$ python3 -q
>>> import numpy as np
>>> np.set_printoptions(precision=2, suppress=True, linewidth=200, legacy="1.25")
>>> K = np.load("a.npy")
>>> K
array([[4., 1., 1., 1., 1.],
       [1., 4., 1., 1., 1.],
       [1., 1., 4., 1., 1.],
       [1., 1., 1., 4., 1.],
       [1., 1., 1., 1., 4.]])
>>> rng = np.random.default_rng(6858)
>>> idx = rng.permutation(5)
>>> B = K[:, idx] * rng.choice([-1, 1], 5)
>>> B
array([[ 1., -1.,  1., -4.,  1.],
       [ 1., -1.,  4., -1.,  1.],
       [ 1., -1.,  1., -1.,  4.],
       [ 4., -1.,  1., -1.,  1.],
       [ 1., -4.,  1., -1.,  1.]])
>>> left, _, vt = np.linalg.svd(K.T @ B)
>>> idx
array([3, 4, 1, 0, 2])
>>> np.linalg.norm(B, axis=0)
array([4.47, 4.47, 4.47, 4.47, 4.47])
>>> np.round(np.linalg.norm(B, "nuc"), 2)
20.0
>>> np.linalg.norm(B, axis=1).argmax()
0
>>> np.round(np.linalg.norm(B[1] - B[2]), 2)
4.24
>>> np.round(np.linalg.norm(B, 1), 2), np.round(np.linalg.norm(B, np.inf), 2)
(8.0, 8.0)
>>> round(np.linalg.norm(B) ** 2 / np.linalg.norm(B, 2) ** 2, 2)
1.56
>>> round(np.linalg.norm(B[1], 1), 2), round(float(np.linalg.norm(B[1], np.inf)), 2)
(8.0, 4.0)
>>> r0 = np.array([0, 2, 0]) + 0.5
>>> mat = np.eye(3) - 2 * np.outer(r0, r0) / (r0 @ r0)
>>> mat
array([[ 0.93, -0.37, -0.07],
       [-0.37, -0.85, -0.37],
       [-0.07, -0.37,  0.93]])
>>> r0, r1 = mat[0], mat[1]
>>> r0 @ r0
1.0
>>> np.round(r0 @ r1, 2)
0.0
>>> p = (r0 @ r1) / (r0 @ r0) * r0
>>> np.outer(r0, r1)
array([[-0.34, -0.79, -0.34],
       [ 0.14,  0.32,  0.14],
       [ 0.03,  0.06,  0.03]])
>>> np.linalg.matrix_rank(np.outer(r0, r1))
1
>>> p.round(2) + 0
array([0., 0., 0.])
>>> round(np.linalg.norm(r0 + r1) ** 2 + np.linalg.norm(r0 - r1) ** 2, 2)
4.0
>>> np.kron(np.eye(2, dtype=int), mat)
array([[ 0.93, -0.37, -0.07,  0.  , -0.  , -0.  ],
       [-0.37, -0.85, -0.37, -0.  , -0.  , -0.  ],
       [-0.07, -0.37,  0.93, -0.  , -0.  ,  0.  ],
       [ 0.  , -0.  , -0.  ,  0.93, -0.37, -0.07],
       [-0.  , -0.  , -0.  , -0.37, -0.85, -0.37],
       [-0.  , -0.  ,  0.  , -0.07, -0.37,  0.93]])
>>> round(float(np.linalg.det(2 * mat)), 2), round(np.linalg.det(mat), 2)
(-8.0, -1.0)
>>> round(float(np.linalg.eigvals(mat).sum().real), 2)
1.0
>>> np.round(np.linalg.det(mat[::-1]), 2)
1.0
>>> np.einsum("ij,ji->", mat, mat)
3.0
>>> M = np.loadtxt("x.csv", delimiter=",")
>>> M
array([[-1.99, -1.  , -2.  , -0.8 ],
       [-2.41, -1.2 , -0.8 ,  0.7 ],
       [-2.21, -1.1 , -0.1 , -0.5 ],
       [ 0.39,  0.2 ,  0.9 ,  1.8 ],
       [-2.76, -1.4 ,  0.3 ,  0.5 ],
       [ 1.8 ,  0.9 , -1.  ,  0.2 ],
       [ 0.  ,  0.  ,  1.3 ,  1.4 ],
       [ 0.59,  0.3 , -1.6 , -0.7 ],
       [ 0.63,  0.3 , -0.4 , -1.1 ],
       [-0.23, -0.1 ,  0.8 , -0.6 ],
       [-0.6 , -0.3 ,  1.9 ,  2.6 ],
       [ 0.61,  0.3 , -0.8 , -0.2 ],
       [-1.61, -0.8 ,  1.7 ,  0.9 ],
       [-0.02,  0.  , -1.5 ,  3.4 ],
       [ 0.6 ,  0.3 , -0.1 ,  0.1 ],
       [-3.22, -1.6 , -1.6 , -1.5 ],
       [-1.19, -0.6 ,  0.  ,  0.7 ],
       [-0.2 , -0.1 ,  1.4 ,  1.2 ],
       [ 1.62,  0.8 , -0.2 , -0.3 ],
       [ 0.63,  0.3 , -1.9 ,  1.1 ],
       [ 3.19,  1.6 ,  1.2 ,  0.4 ]])
>>> cen = M - M.mean(axis=0)
>>> vecs = np.linalg.svd(cen)[2][:3]
>>> B = cen - cen @ vecs.T @ vecs
>>> (cen @ vecs.T).std(axis=0)
array([1.8 , 1.36, 0.96])
>>> np.round(np.cov(cen @ vecs.T, rowvar=False), 2) + 0
array([[3.42, 0.  , 0.  ],
       [0.  , 1.94, 0.  ],
       [0.  , 0.  , 0.96]])
>>> round(float(np.linalg.norm(B) / np.linalg.norm(cen)), 2)
0.0
>>> W0 = np.load("layer15.npy")
>>> W0
array([[-5,  3, -2, -2,  1],
       [ 1, -5,  3, -2, -2],
       [-2,  1, -5,  3, -2],
       [-2, -2,  1, -5,  3],
       [ 3, -2, -2,  1, -5]])
>>> W0 - W0[0]
array([[ 0,  0,  0,  0,  0],
       [ 6, -8,  5,  0, -3],
       [ 3, -2, -3,  5, -3],
       [ 3, -5,  3, -3,  2],
       [ 8, -5,  0,  3, -6]])
>>> round(float(np.linalg.norm(W0)), 2)
14.66
>>> W0.shape
(5, 5)
>>> np.zeros(5, 5)
Traceback (most recent call last):
  File "<python-input-46>", line 1, in <module>
    np.zeros(5, 5)
    ~~~~~~~~^^^^^^
TypeError: Cannot interpret '5' as a data type
>>> np.count_nonzero(W0)
25
>>> np.linalg.matrix_rank(W0)
5
>>> np.abs(W0).max()
5
>>> np.unravel_index(np.abs(W0).argmax(), W0.shape)
(0, 0)
>>> np.linalg.svd(W0, compute_uv=False)
array([9.54, 9.54, 5.  , 1.97, 1.97])
>>> W0[:, 5]
Traceback (most recent call last):
  File "<python-input-52>", line 1, in <module>
    W0[:, 5]
    ~~^^^^^^
IndexError: index 5 is out of bounds for axis 1 with size 5
